$ python3 -q
>>> import numpy as np
>>> np.set_printoptions(precision=3, suppress=True, linewidth=120)
>>> rnd = lambda a: np.round(a, 3) + 0
>>> m1 = np.load("case5.npy")
>>> m1
array([[ 4, -1, -2, -2],
       [ 0, -1, -2,  2],
       [-2, -2,  3, -2],
       [ 2, -1,  2, -1]])
>>> m1.reshape(-1, 2)
array([[ 4, -1],
       [-2, -2],
       [ 0, -1],
       [-2,  2],
       [-2, -2],
       [ 3, -2],
       [ 2, -1],
       [ 2, -1]])
>>> m1.reshape(2, -1)
array([[ 4, -1, -2, -2,  0, -1, -2,  2],
       [-2, -2,  3, -2,  2, -1,  2, -1]])
>>> blk = m1.reshape(4, 2, -1)
>>> np.einsum("ihd,ihd->ih", blk, blk)
array([[17,  8],
       [ 1,  8],
       [ 8, 13],
       [ 5,  5]])
>>> blk[:, 0]
array([[ 4, -1],
       [ 0, -1],
       [-2, -2],
       [ 2, -1]])
>>> r0 = np.array([-1, -6, 0])
>>> np.correlate(m1[0], m1[3], "full")
array([-4,  9, -4,  7, -4, -2, -4])
>>> M2 = np.array([[-9, -2, 6], [-3, 5, -6], [8, -8, -2], [3, -8, -6]])
>>> np.einsum("ik,kj->ij", m1, M2)
array([[-55,  19,  46],
       [ -7,  -5,  -2],
       [ 42, -14,   6],
       [ -2, -17,  20]])
>>> np.linalg.matrix_rank(np.vstack([m1, M2.T]))
np.int64(4)
>>> np.einsum("ij,ij->i", m1, m1)
array([25,  9, 21, 10])
>>> np.einsum("ik,kj->ji", m1, M2)
array([[-55,  -7,  42,  -2],
       [ 19,  -5, -14, -17],
       [ 46,  -2,   6,  20]])
>>> rng = np.random.default_rng(604)
>>> labels = rng.permutation(4)
>>> labels
array([2, 0, 1, 3])
>>> M2 = m1[labels][:, labels]
>>> rnd(np.sort(np.abs(np.linalg.eigvals(M2))))
array([2.19 , 2.841, 2.841, 5.657])
>>> M2
array([[ 3, -2, -2, -2],
       [-2,  4, -1, -2],
       [-2,  0, -1,  2],
       [ 2,  2, -1, -1]])
>>> left, sigma, vt = np.linalg.svd(M2, full_matrices=False)
>>> left.shape, sigma.shape, vt.shape
((4, 4), (4,), (4, 4))
>>> rnd(sigma / sigma[0])
array([1.   , 0.874, 0.376, 0.284])
>>> np.allclose(left * sigma @ vt, M2)
True
>>> rnd(left.T @ left)
array([[1., 0., 0., 0.],
       [0., 1., 0., 0.],
       [0., 0., 1., 0.],
       [0., 0., 0., 1.]])
>>> rnd(np.cumsum(sigma ** 2) / np.sum(sigma ** 2))
array([0.504, 0.888, 0.959, 1.   ])
>>> rnd(np.abs(vt[0]))
array([0.687, 0.719, 0.066, 0.077])
>>> rnd(left.T @ M2 @ vt.T)
array([[5.722, 0.   , 0.   , 0.   ],
       [0.   , 5.   , 0.   , 0.   ],
       [0.   , 0.   , 2.149, 0.   ],
       [0.   , 0.   , 0.   , 1.627]])
>>> rnd(vt @ vt.T)
array([[1., 0., 0., 0.],
       [0., 1., 0., 0.],
       [0., 0., 1., 0.],
       [0., 0., 0., 1.]])
>>> A = np.load("block1.npy")
>>> A
array([[ 1.3  ,  0.3  , -0.5  ,  1.1  ],
       [-1.1  , -0.6  ,  0.6  ,  1.1  ],
       [ 1.277,  0.261, -0.522,  1.11 ]])
>>> left, sigma, vt = np.linalg.svd(A)
>>> np.argmax(sigma[:-1] / (sigma[1:] + 1e-6)) + 1
np.int64(2)
>>> M2 = left[:, :2] @ np.diag(sigma[:2]) @ vt[:2]
>>> rnd(np.linalg.norm(A - M2, 2)), rnd(sigma[2])
(np.float64(0.031), np.float64(0.031))
>>> np.linalg.matrix_rank(A, rtol=0.05)
np.int64(2)
>>> np.linalg.matrix_rank(M2)
np.int64(2)
>>> rnd(M2)
array([[ 1.298,  0.285, -0.516,  1.099],
       [-1.1  , -0.6  ,  0.6  ,  1.1  ],
       [ 1.279,  0.276, -0.506,  1.111]])
>>> rnd(np.abs(A - M2).max())
np.float64(0.016)
>>> W = np.array([[0, 2, 3, 2], [1, 0, 3, 3], [1, 1, 1, 3], [1, 1, 1, 2]])
>>> b = np.array([2, 2, -2, -2])
>>> hid = np.maximum(A @ W + b, 0)
>>> np.linalg.matrix_rank(hid)
np.int64(3)
>>> rnd((hid > 0).mean(axis=0))
array([1.   , 1.   , 0.667, 0.667])
>>> Z = np.array([[-7, 4], [1, 6], [5, -4], [8, 2]])
>>> rnd(hid @ Z)
array([[ 19.5  ,  33.6  ],
       [-20.2  ,  21.4  ],
       [ 17.137,  33.422]])
>>> W @ Z
array([[33,  4],
       [32, -2],
       [23, 12],
       [15, 10]])
>>> data = np.loadtxt("sample4.csv", delimiter=",")
>>> data
array([[-7.526, -2.347, -1.321],
       [-2.347, -4.131, -0.384],
       [-1.321, -0.384, -2.343]])
>>> M2 = data / np.linalg.norm(data, axis=1, keepdims=True)
>>> C2 = M2 @ M2.T
>>> rnd(np.linalg.norm(M2, axis=1))
array([1., 1., 1.])
>>> evals, V = np.linalg.eigh(data)
>>> x0 = np.array([1, 2, 1])
>>> (np.sign(V[:, -1].round(6)) == np.sign(V[0, -1].round(6))).astype(int)
array([1, 0, 0])
>>> rnd(V * np.abs(evals) @ V.T)
array([[7.526, 2.347, 1.321],
       [2.347, 4.131, 0.384],
       [1.321, 0.384, 2.343]])
>>> x0 @ data @ x0
np.float64(-39.959)
>>> rnd(np.linalg.eigvalsh(data[1:, 1:]))
array([-4.21 , -2.264])
>>> rnd(x0 @ data @ x0 / (x0 @ x0)), rnd(evals[0]), rnd(evals[-1])
(np.float64(-6.66), np.float64(-9.0), np.float64(-2.0))
